$ ipython --no-banner

In [1]: import numpy as np

In [2]: import numpy.linalg as la

In [3]: np.set_printoptions(precision=1, suppress=True, linewidth=120, floatmode="fixed")

In [4]: def rd(a):
   ...:     return np.round(a, 1) + 0
   ...: 

In [5]: M = np.load("mat.npy")

In [6]: M
Out[6]: 
array([[ 1, -1,  1],
       [ 1,  0,  0]])

In [7]: B = np.array([[4, 1], [5, 4], [4, 4]])

In [8]: M @ B
Out[8]: 
array([[3, 1],
       [4, 1]])

In [9]: np.vstack([M, B.T]).shape
Out[9]: (4, 3)

In [10]: la.matrix_rank(np.vstack([M, B.T]))
Out[10]: np.int64(3)

In [11]: np.einsum("ik,kj->ij", M, B)
Out[11]: 
array([[3, 1],
       [4, 1]])

In [12]: la.matrix_rank(M @ B)
Out[12]: np.int64(2)

In [13]: np.einsum("ij,ij->i", M, M)
Out[13]: array([3, 1])

In [14]: f, v = M[0], M[1]

In [15]: f @ f
Out[15]: np.int64(3)

In [16]: p = (f @ v) / (f @ f) * f

In [17]: np.outer(f, v)
Out[17]: 
array([[ 1,  0,  0],
       [-1,  0,  0],
       [ 1,  0,  0]])

In [18]: la.matrix_rank(np.outer(f, v))
Out[18]: np.int64(1)

In [19]: A = np.array([[9.3, 3.0, 9.3, 8.6],
    ...:     [7.6, 2.4, 7.6, 6.8],
    ...:     [3.7, 1.2, 3.7, 2.7],
    ...:     [0.8, 0.4, 0.8, 0.0],
    ...:     [0.1, 0.1, 0.1, -0.1],
    ...:     [-0.1, -0.1, -0.1, 0.1],
    ...:     [-1.3, -1.5, -1.3, 0.5],
    ...:     [-2.1, -2.2, -2.1, 0.3],
    ...:     [-12.5, -10.2, -12.5, -5.9],
    ...:     [-17.1, -13.4, -17.1, -9.3]])

In [20]: A
Out[20]: 
array([[  9.3,   3.0,   9.3,   8.6],
       [  7.6,   2.4,   7.6,   6.8],
       [  3.7,   1.2,   3.7,   2.7],
       [  0.8,   0.4,   0.8,   0.0],
       [  0.1,   0.1,   0.1,  -0.1],
       [ -0.1,  -0.1,  -0.1,   0.1],
       [ -1.3,  -1.5,  -1.3,   0.5],
       [ -2.1,  -2.2,  -2.1,   0.3],
       [-12.5, -10.2, -12.5,  -5.9],
       [-17.1, -13.4, -17.1,  -9.3]])

In [21]: # columns 0 and 2 are equal

In [22]: def softmax(z):
    ...:     e = np.exp(z - z.max(axis=-1, keepdims=True))
    ...:     return e / e.sum(axis=-1, keepdims=True)
    ...: 

In [23]: rd(softmax(M[0] + -1))
Out[23]: array([0.5, 0.1, 0.5])

In [24]: print(rd(softmax(M[0])))
[0.5 0.1 0.5]

In [25]: att = M @ M.T / np.sqrt(3)

In [26]: rd(softmax(att)[0] @ M)
Out[26]: array([ 1.0, -0.8,  0.8])

In [27]: softmax(att).round(6).argmax(axis=1)
Out[27]: array([0, 0])

In [28]: rng = np.random.default_rng(710889)

In [29]: m1 = rng.normal(size=(30, 4)) + 10 * np.array([3, 3, 9, -5])

In [30]: rd(m1)
Out[30]: 
array([[ 29.8,  29.7,  90.0, -50.8],
       [ 29.2,  30.9,  89.6, -50.6],
       [ 29.8,  30.5,  90.1, -48.9],
       [ 29.7,  29.1,  91.2, -52.1],
       [ 31.4,  30.5,  87.6, -51.6],
       [ 27.6,  29.7,  90.8, -48.4],
       [ 30.2,  29.4,  89.4, -49.8],
       [ 32.1,  29.9,  90.7, -50.4],
       [ 30.9,  31.6,  90.3, -50.7],
       [ 30.2,  30.5,  88.7, -48.8],
       [ 31.1,  31.1,  89.5, -49.9],
       [ 29.8,  29.6,  90.3, -49.4],
       [ 30.8,  31.3,  90.7, -50.5],
       [ 29.9,  30.3,  89.7, -51.2],
       [ 29.6,  31.8,  89.7, -49.4],
       [ 31.6,  31.3,  89.2, -50.4],
       [ 27.9,  29.5,  89.1, -50.4],
       [ 31.2,  29.6,  91.9, -50.2],
       [ 29.7,  29.2,  91.2, -50.4],
       [ 30.5,  27.9,  91.0, -49.8],
       [ 30.5,  30.8,  89.0, -52.6],
       [ 29.6,  30.2,  89.2, -51.4],
       [ 29.3,  29.0,  89.6, -50.4],
       [ 30.0,  30.4,  89.9, -51.5],
       [ 29.8,  31.3,  89.1, -49.3],
       [ 31.7,  29.0,  89.1, -49.0],
       [ 29.4,  29.1,  88.5, -47.6],
       [ 30.1,  29.7,  89.0, -51.1],
       [ 30.4,  30.0,  89.4, -48.5],
       [ 31.7,  28.4,  90.0, -48.3]])

In [31]: x0 = np.array([-3, -1, -1, 0])

In [32]: y = m1 @ x0

In [33]: rd(la.solve(m1.T @ m1, m1.T @ y))
Out[33]: array([-3.0, -1.0, -1.0,  0.0])

In [34]: print(rd(la.lstsq(m1, y)[0]))
[-3.0 -1.0 -1.0  0.0]

In [35]: y = y + 0.1 * rng.normal(size=30)

In [36]: rd(y)
Out[36]: 
array([-209.2, -208.3, -210.1, -209.2, -212.2, -203.3, -209.6, -217.1, -214.6, -209.8, -213.9, -209.4, -214.5, -209.8,
       -210.0, -215.2, -202.6, -215.5, -209.7, -210.4, -211.2, -208.3, -206.7, -210.2, -209.7, -213.3, -206.0, -208.9,
       -210.6, -213.7])

In [37]: b, *_ = la.lstsq(m1, y)

In [38]: print(rd(la.norm(y - m1 @ b)))
0.5

In [39]: print(b.round())
[-3.0 -1.0 -1.0 -0.0]

In [40]: [round(float(la.norm(la.solve(m1.T @ m1 + lam * np.eye(4), m1.T @ y))), 2) for lam in (0, 1, 10, 100)]
Out[40]: [3.3, 3.23, 2.78, 2.0]

In [41]: E = np.load("data.npy")

In [42]: E
Out[42]: 
array([[ -6.0,  -1.1,   3.1,   2.1, -24.8],
       [  3.9, -12.5,   0.1, -13.0,  -5.5],
       [  3.0,  -1.0,  -8.1, -13.8,   9.2],
       [  6.6,  -2.5, -10.1, -11.2,  30.2],
       [-23.2,  -1.1,  17.2,   3.5,   6.1],
       [ -4.4,  -2.7,   0.8,   1.9,  -2.9],
       [-18.9,  -6.9,   5.7,  -5.0, -11.4],
       [ -1.9, -10.9,  -2.7,  -3.5,  -0.5],
       [ 16.7,  14.8, -19.6,   4.0,  -0.7],
       [ -6.5,  -4.8,  12.2,   5.8,  -9.8],
       [ -3.6,   3.3, -12.6,   8.6,   0.2],
       [ -7.0,  -3.5,   0.1,  11.9,  -6.8],
       [  0.5,  -3.0,  -1.1,   1.7,   3.7],
       [ 15.3,  22.6, -13.3,  -1.0,   9.8],
       [  5.4,   6.4,  -2.4,  -4.3, -20.0],
       [  9.2,   0.7,   6.0,  -2.9, -11.8],
       [ 12.4,   6.1,   6.0,  -2.0, -23.8],
       [-21.6,  -1.3, -10.0,   0.5,   4.7],
       [ -6.2, -22.1,  19.4,   0.1, -12.2],
       [  0.0,  10.3, -12.8,  -3.6,   3.9],
       [ 10.3,  29.9, -12.1,  10.7,  18.0],
       [ -9.1,  -2.2,  -0.9,  -1.5,   7.1],
       [  7.9,   3.0, -11.2,  -5.2,  29.7],
       [ -3.0,  -3.4,   3.3,  -2.6, -10.5],
       [ -3.1, -23.0,   0.7, -17.7,   4.1],
       [  7.3,  10.3,   4.2,   5.3,  -5.7],
       [  5.7,   9.9,  -6.5,  -3.6,   1.7],
       [ -3.9, -25.6,   6.3, -12.6, -26.1],
       [-12.2,  -3.5,   3.1,  -5.0,  -1.4]])

In [43]: basis = E[[14, 0]].astype(float)

In [44]: for _ in range(6):
    ...:     idx = la.norm(E[:, None] - basis, axis=-1).argmin(axis=1)
    ...:     basis = np.array([E[idx == j].mean(axis=0) for j in range(2)])
    ...: 

In [45]: idx
Out[45]: array([1, 1, 0, 0, 1, 1, 1, 1, 0, 1, 0, 1, 1, 0, 1, 1, 1, 1, 1, 0, 0, 1, 0, 1, 1, 1, 0, 1, 1])

In [46]: print(rd(basis[1] - basis[0]))
[-11.3 -15.2  15.4  -0.2 -18.7]

In [47]: print(rd(basis))
[[  6.9  10.0 -11.8  -1.7  11.3]
 [ -4.4  -5.2   3.6  -1.9  -7.4]]

In [48]: np.abs(basis[1] - basis[0]).argmax()
Out[48]: np.int64(4)

In [49]: np.bincount(idx)
Out[49]: array([ 9, 20])
